% python3 -q
>>> import numpy as np
>>> np.set_printoptions(precision=1, suppress=True, linewidth=200)
>>> feats = np.loadtxt("w.csv", delimiter=",")
>>> feats
array([[-2.,  0.,  0., -3.,  0.,  0.,  0.,  0., -3.,  0.,  0.],
       [ 0., -2., -3.,  0., -3., -3., -3., -3.,  0., -3., -3.],
       [ 0., -3., -2.,  0., -3., -3., -3., -3.,  0., -3., -3.],
       [-3.,  0.,  0., -2.,  0.,  0.,  0.,  0., -3.,  0.,  0.],
       [ 0., -3., -3.,  0., -2., -3., -3., -3.,  0., -3., -3.],
       [ 0., -3., -3.,  0., -3., -2., -3., -3.,  0., -3., -3.],
       [ 0., -3., -3.,  0., -3., -3., -2., -3.,  0., -3., -3.],
       [ 0., -3., -3.,  0., -3., -3., -3., -2.,  0., -3., -3.],
       [-3.,  0.,  0., -3.,  0.,  0.,  0.,  0., -2.,  0.,  0.],
       [ 0., -3., -3.,  0., -3., -3., -3., -3.,  0., -2., -3.],
       [ 0., -3., -3.,  0., -3., -3., -3., -3.,  0., -3., -2.]])
>>> np.sort(np.linalg.eigvals(feats).real)
array([-23.,  -8.,   1.,   1.,   1.,   1.,   1.,   1.,   1.,   1.,   1.])
>>> np.flatnonzero(np.linalg.matrix_power((feats != 0) + (feats.T != 0) + np.eye(11), 11)[4])
array([ 1,  2,  4,  5,  6,  7,  9, 10])
>>> r0 = np.array([-2, -3, 3, -1, -1, -2, 0, 1, -2, -2, -1])
>>> M2 = feats + np.outer(r0, np.eye(11)[1])
>>> np.round(np.linalg.det(M2) / np.linalg.det(feats), 1), round(float(1 + np.linalg.solve(feats, r0)[1]), 1)
(np.float64(-1.3), -1.3)
>>> M2
array([[-2., -2.,  0., -3.,  0.,  0.,  0.,  0., -3.,  0.,  0.],
       [ 0., -5., -3.,  0., -3., -3., -3., -3.,  0., -3., -3.],
       [ 0.,  0., -2.,  0., -3., -3., -3., -3.,  0., -3., -3.],
       [-3., -1.,  0., -2.,  0.,  0.,  0.,  0., -3.,  0.,  0.],
       [ 0., -4., -3.,  0., -2., -3., -3., -3.,  0., -3., -3.],
       [ 0., -5., -3.,  0., -3., -2., -3., -3.,  0., -3., -3.],
       [ 0., -3., -3.,  0., -3., -3., -2., -3.,  0., -3., -3.],
       [ 0., -2., -3.,  0., -3., -3., -3., -2.,  0., -3., -3.],
       [-3., -2.,  0., -3.,  0.,  0.,  0.,  0., -2.,  0.,  0.],
       [ 0., -5., -3.,  0., -3., -3., -3., -3.,  0., -2., -3.],
       [ 0., -4., -3.,  0., -3., -3., -3., -3.,  0., -3., -2.]])
>>> np.linalg.matrix_rank(M2 - feats)
np.int64(1)
>>> E = np.load("arr.npy")
>>> E
array([[ -9,  -2,   2,   9,  -7,  -6],
       [  1,  13, -13,  -1,  11,  16],
       [  4,  -8,   8,  -4,  -4,  -8],
       [ -5,  -5,   5,   5,  -7,  -8],
       [  7,   6,  -6,  -7,   9,  10],
       [ 12,   1,  -1, -12,   8,   6],
       [ -8,   1,  -1,   8,  -4,  -2],
       [ -7,  -1,   1,   7,  -5,  -4],
       [ -2,  -1,   1,   2,  -2,  -2],
       [ -4,  -7,   7,   4,  -8, -10],
       [  1,  -2,   2,  -1,  -1,  -2]])
>>> r = np.linalg.matrix_rank(E)
>>> r
np.int64(2)
>>> null = np.linalg.svd(E)[2][r:].T
>>> np.allclose(E @ null, 0)
True
>>> [int(np.linalg.matrix_rank(E[:, :j + 1])) for j in range(6)]
[1, 2, 2, 2, 2, 2]
>>> rng = np.random.default_rng(99)
>>> lab = rng.integers(0, 2, 11)
>>> W0 = (lab[:, None] == lab) * -3 + np.eye(11)
>>> W0
array([[-2., -3., -3., -3.,  0., -3., -3., -3., -3., -3.,  0.],
       [-3., -2., -3., -3.,  0., -3., -3., -3., -3., -3.,  0.],
       [-3., -3., -2., -3.,  0., -3., -3., -3., -3., -3.,  0.],
       [-3., -3., -3., -2.,  0., -3., -3., -3., -3., -3.,  0.],
       [ 0.,  0.,  0.,  0., -2.,  0.,  0.,  0.,  0.,  0., -3.],
       [-3., -3., -3., -3.,  0., -2., -3., -3., -3., -3.,  0.],
       [-3., -3., -3., -3.,  0., -3., -2., -3., -3., -3.,  0.],
       [-3., -3., -3., -3.,  0., -3., -3., -2., -3., -3.,  0.],
       [-3., -3., -3., -3.,  0., -3., -3., -3., -2., -3.,  0.],
       [-3., -3., -3., -3.,  0., -3., -3., -3., -3., -2.,  0.],
       [ 0.,  0.,  0.,  0., -3.,  0.,  0.,  0.,  0.,  0., -2.]])
>>> # symmetric
>>> vals, vecs = np.linalg.eigh(W0)
>>> (vals > 1e-8).sum(), (vals < -1e-8).sum()
(np.int64(9), np.int64(2))
>>> np.round(np.linalg.eigvalsh(W0 + 5 * np.eye(11)), 1) + 0
array([-21.,   0.,   6.,   6.,   6.,   6.,   6.,   6.,   6.,   6.,   6.])
>>> M2 = np.array([[2, 4, 2, 2, 2, 4, 2, 4],
...     [1, 2, 3, 4, 2, 1, 2, 2],
...     [3, 2, 5, 0, 2, 3, 2, 4],
...     [1, 1, 3, 4, 1, 4, 3, 0],
...     [2, 3, 0, 4, 4, 2, 2, 1],
...     [2, 2, 3, 0, 0, 2, 2, 0],
...     [0, 3, 0, 1, 0, 3, 0, 5],
...     [0, 0, 0, 4, 5, 4, 0, 0]])
>>> X = M2 + M2.T
>>> X
array([[ 4,  5,  5,  3,  4,  6,  2,  4],
       [ 5,  4,  5,  5,  5,  3,  5,  2],
       [ 5,  5, 10,  3,  2,  6,  2,  4],
       [ 3,  5,  3,  8,  5,  4,  4,  4],
       [ 4,  5,  2,  5,  8,  2,  2,  6],
       [ 6,  3,  6,  4,  2,  4,  5,  4],
       [ 2,  5,  2,  4,  2,  5,  0,  5],
       [ 4,  2,  4,  4,  6,  4,  5,  0]])
>>> [round(float(np.linalg.det(X[:i, :i])), 2) + 0 for i in range(1, 9)]
[4.0, -9.0, -40.0, -239.0, -430.0, 855.0, 4696.0, -18207.0]
